In [1]: import numpy as np

In [2]: from numpy import linalg as LA

In [3]: np.set_printoptions(precision=3, suppress=True, linewidth=160)

In [4]: rnd = lambda a: np.round(a, 3) + 0

In [5]: M2 = np.array([[3, 1, 1, 0], [3, 3, 1, 3]])

In [6]: F = M2.T @ M2

In [7]: print(F)
[[18 12  6  9]
 [12 10  4  9]
 [ 6  4  2  3]
 [ 9  9  3  9]]

In [8]: rk = LA.matrix_rank(F)

In [9]: print(rk)
2

In [10]: N = LA.svd(F)[2][rk:].T

In [11]: print([int(LA.matrix_rank(np.delete(F, i, axis=0))) for i in range(4)])
[2, 2, 2, 2]

In [12]: print(LA.matrix_rank(F.T @ F), LA.matrix_rank(F @ F.T))
2 2

In [13]: print(rnd(F @ N))
[[0. 0.]
 [0. 0.]
 [0. 0.]
 [0. 0.]]

In [14]: print(rnd(N @ N.T))
[[ 0.158 -0.194 -0.281  0.129]
 [-0.194  0.647 -0.065 -0.432]
 [-0.281 -0.065  0.906  0.043]
 [ 0.129 -0.432  0.043  0.288]]

In [15]: print(N.shape)
(4, 2)

In [16]: hat = np.triu(np.array([[-2, 0, 2, -3], [2, 1, -2, 2], [-1, 2, -1, -3], [-2, -2, -2, 1]]), 1) + np.eye(4)

In [17]: M2 = hat @ F @ LA.inv(hat)

In [18]: print(rnd(np.poly(M2)))
[  1. -39. 139.   0.   0.]

In [19]: print(M2)
[[  3.  -7. -19. -46.]
 [ 18.  20.  10.  65.]
 [-21. -23. -11. -74.]
 [  9.   9.   3.  27.]]

In [20]: print(rnd(LA.det(M2)))
0.0

In [21]: w1 = np.array([[0, -1, 0, 2, -1],
    ...:     [-2, 0, 2, -1, 1],
    ...:     [0, 2, 1, 1, 2],
    ...:     [0, 0, -1, -2, 1]])

In [22]: coef = np.array([3, 5, 3, 9, 4])

In [23]: hid = np.maximum(F @ w1 + coef, 0)

In [24]: print(LA.matrix_rank(hid))
4

In [25]: print((hid > 0).astype(int))
[[0 0 1 1 1]
 [0 1 1 1 1]
 [0 1 1 1 1]
 [0 1 1 1 1]]

In [26]: basis = np.array([[1, 1], [0, 2], [1, 2], [2, 2], [2, 0]])

In [27]: print(hid @ basis)
[[104  90]
 [ 74  56]
 [ 54  52]
 [ 59  40]]

In [28]: print(w1 @ basis)
[[ 2  2]
 [ 0  0]
 [ 7  8]
 [-3 -6]]

In [29]: print((hid @ basis).round(6).argmax(axis=1))
[0 0 0 0]

In [30]: def softmax(z):
    ...:     e = np.exp(z - z.max(axis=-1, keepdims=True))
    ...:     return e / e.sum(axis=-1, keepdims=True)
    ...: 

In [31]: print(rnd(softmax(F[1] + -1)))
[0.844 0.114 0.    0.042]

In [32]: print(rnd(softmax(F[1])))
[0.844 0.114 0.    0.042]

In [33]: S = F @ F.T / np.sqrt(4)

In [34]: print(softmax(S).round(6).argmax(axis=1))
[0 0 0 0]

In [35]: print(rnd(softmax(S + np.triu(np.full(S.shape, -np.inf), 1))))
[[1. 0. 0. 0.]
 [1. 0. 0. 0.]
 [1. 0. 0. 0.]
 [1. 0. 0. 0.]]

In [36]: print(softmax(S)[1] @ F)
[18. 12.  6.  9.]

In [37]: print(np.allclose(F[:-1].T @ LA.lstsq(F[:-1].T, F[-1])[0], F[-1]))
True

In [38]: print(rnd(F @ LA.pinv(F) @ F))
[[18. 12.  6.  9.]
 [12. 10.  4.  9.]
 [ 6.  4.  2.  3.]
 [ 9.  9.  3.  9.]]

In [39]: print(np.unique(F.round(6), axis=0).shape)
(4, 4)

In [40]: print(LA.lstsq(F[:-1].T, F[-1])[2])
2

In [41]: feats = np.array([[0, 0, 0, 0, 0, 0],
    ...:     [0, 0, 0, 0, 0, 0],
    ...:     [0, 0, 1, 2, -2, -2],
    ...:     [0, 0, 2, 4, -4, -4],
    ...:     [0, 0, -2, -4, 4, 4],
    ...:     [0, 0, -2, -4, 4, 4]])

In [42]: vals, V = LA.eigh(feats)

In [43]: vec = np.array([2, 3, 0, 0, 1, 1])

In [44]: print(rnd(V * np.maximum(vals, 0) @ V.T))
[[ 0.  0.  0.  0.  0.  0.]
 [ 0.  0.  0.  0.  0.  0.]
 [ 0.  0.  1.  2. -2. -2.]
 [ 0.  0.  2.  4. -4. -4.]
 [ 0.  0. -2. -4.  4.  4.]
 [ 0.  0. -2. -4.  4.  4.]]

In [45]: print(rnd(LA.eigvalsh(feats[1:, 1:])))
[ 0.  0.  0.  0. 13.]

In [46]: left, s, vt = LA.svd(feats)

In [47]: V = vt[:(s > 1e-8).sum()]

In [48]: rng = np.random.default_rng(508)

In [49]: vec = feats[1] + -1 * feats[3] + rng.integers(2) * np.eye(6)[1]

In [50]: print(vec)
[ 0.  1. -2. -4.  4.  4.]

In [51]: print(rnd(LA.norm(vec - V.T @ V @ vec)))
1.0

In [52]: print(np.allclose(V.T @ V @ vec, vec))
False

In [53]: left, s, vt = LA.svd(feats)

In [54]: print(np.argmax(s[:-1] / (s[1:] + 1e-6)) + 1)
1

In [55]: print(rnd(s))
[13.  0.  0.  0.  0.  0.]

In [56]: M2 = left[:, :1] @ np.diag(s[:1]) @ vt[:1]

In [57]: print(rnd(LA.norm(feats - M2) / LA.norm(feats)))
0.0

In [58]: print(LA.matrix_rank(M2))
1

In [59]: print(rnd(LA.norm(feats - M2, 2)), rnd(s[1]))
0.0 0.0

In [60]: J = np.load("x.npy")

In [61]: print(J)
[[ -2   2  -1  -4   3   3  -1]
 [ -1   0  -2  -8  -1  -1  -2]
 [ -2  -3   3  12  -2   3   1]
 [  3   0  -3 -12   0   1  -1]
 [ -1   3   3  12  -1   0   3]
 [ -2   1   2   8   0   1   1]
 [ -1   1   2   8   0  -2   0]]

In [62]: print(np.unique(J.round(6), axis=0).shape)
(7, 7)

In [63]: print(rnd(np.trace(LA.pinv(J) @ J)))
6.0

In [64]: print(np.argsort(-LA.norm(J, axis=0).round(6), kind="stable")[:3])
[3 2 5]

In [65]: print(LA.cond(J) > 100)
True

In [66]: W0 = np.array([[1.4, -1.8, -1.2, 0.5, 0.3],
    ...:     [-0.7, -0.6, 0.6, -0.6, 0.9],
    ...:     [-1.0, 0.8, -1.1, -2.1, 0.1],
    ...:     [-0.4, -0.6, 1.7, 2.1, 0.3],
    ...:     [-0.3, 0.2, -0.1, 1.1, -1.1],
    ...:     [-0.1, 0.7, -0.8, 0.3, -1.5]])

In [67]: print(W0)
[[ 1.4 -1.8 -1.2  0.5  0.3]
 [-0.7 -0.6  0.6 -0.6  0.9]
 [-1.   0.8 -1.1 -2.1  0.1]
 [-0.4 -0.6  1.7  2.1  0.3]
 [-0.3  0.2 -0.1  1.1 -1.1]
 [-0.1  0.7 -0.8  0.3 -1.5]]

In [68]: M2 = np.c_[W0[:, :1] @ np.array([[-7]]), np.array([-3, -5, -5, -5, -4, -3])]

In [69]: print(rnd(M2))
[[-9.8 -3. ]
 [ 4.9 -5. ]
 [ 7.  -5. ]
 [ 2.8 -5. ]
 [ 2.1 -4. ]
 [ 0.7 -3. ]]

In [70]: print(rnd(LA.norm(LA.qr(W0)[0].T @ M2, axis=0) ** 2 / ((M2 ** 2).sum(axis=0) + 1e-12)))
[1.    0.973]

In [71]: print(rnd(LA.lstsq(W0, M2[:, 0])[0]))
[-7.  0.  0.  0.  0.]

In [72]: print(LA.matrix_rank(M2))
2

In [73]: hat = W0 @ LA.solve(W0.T @ W0, W0.T)

In [74]: print(rnd(np.trace(hat)))
5.0

In [75]: print(np.allclose(hat @ hat, hat))
True

In [76]: E = np.minimum.outer(np.arange(1, 5), np.arange(1, 5)) * -1

In [77]: print(E)
[[-1 -1 -1 -1]
 [-1 -2 -2 -2]
 [-1 -2 -3 -3]
 [-1 -2 -3 -4]]

In [78]: ang = np.radians(72)

In [79]: Rm = np.eye(5)

In [80]: Rm[3, 3] = Rm[4, 4] = np.cos(ang)

In [81]: Rm[3, 4], Rm[4, 3] = -np.sin(ang), np.sin(ang)

In [82]: print(rnd(Rm))
[[ 1.     0.     0.     0.     0.   ]
 [ 0.     1.     0.     0.     0.   ]
 [ 0.     0.     1.     0.     0.   ]
 [ 0.     0.     0.     0.309 -0.951]
 [ 0.     0.     0.     0.951  0.309]]

In [83]: M2 = W0 @ Rm.T

In [84]: print(rnd(M2))
[[ 1.4   -1.8   -1.2   -0.131  0.568]
 [-0.7   -0.6    0.6   -1.041 -0.293]
 [-1.     0.8   -1.1   -0.744 -1.966]
 [-0.4   -0.6    1.7    0.364  2.09 ]
 [-0.3    0.2   -0.1    1.386  0.706]
 [-0.1    0.7   -0.8    1.519 -0.178]]

In [85]: print(rnd(np.abs(M2 - W0).max(axis=0)))
[0.    0.    0.    1.736 2.066]
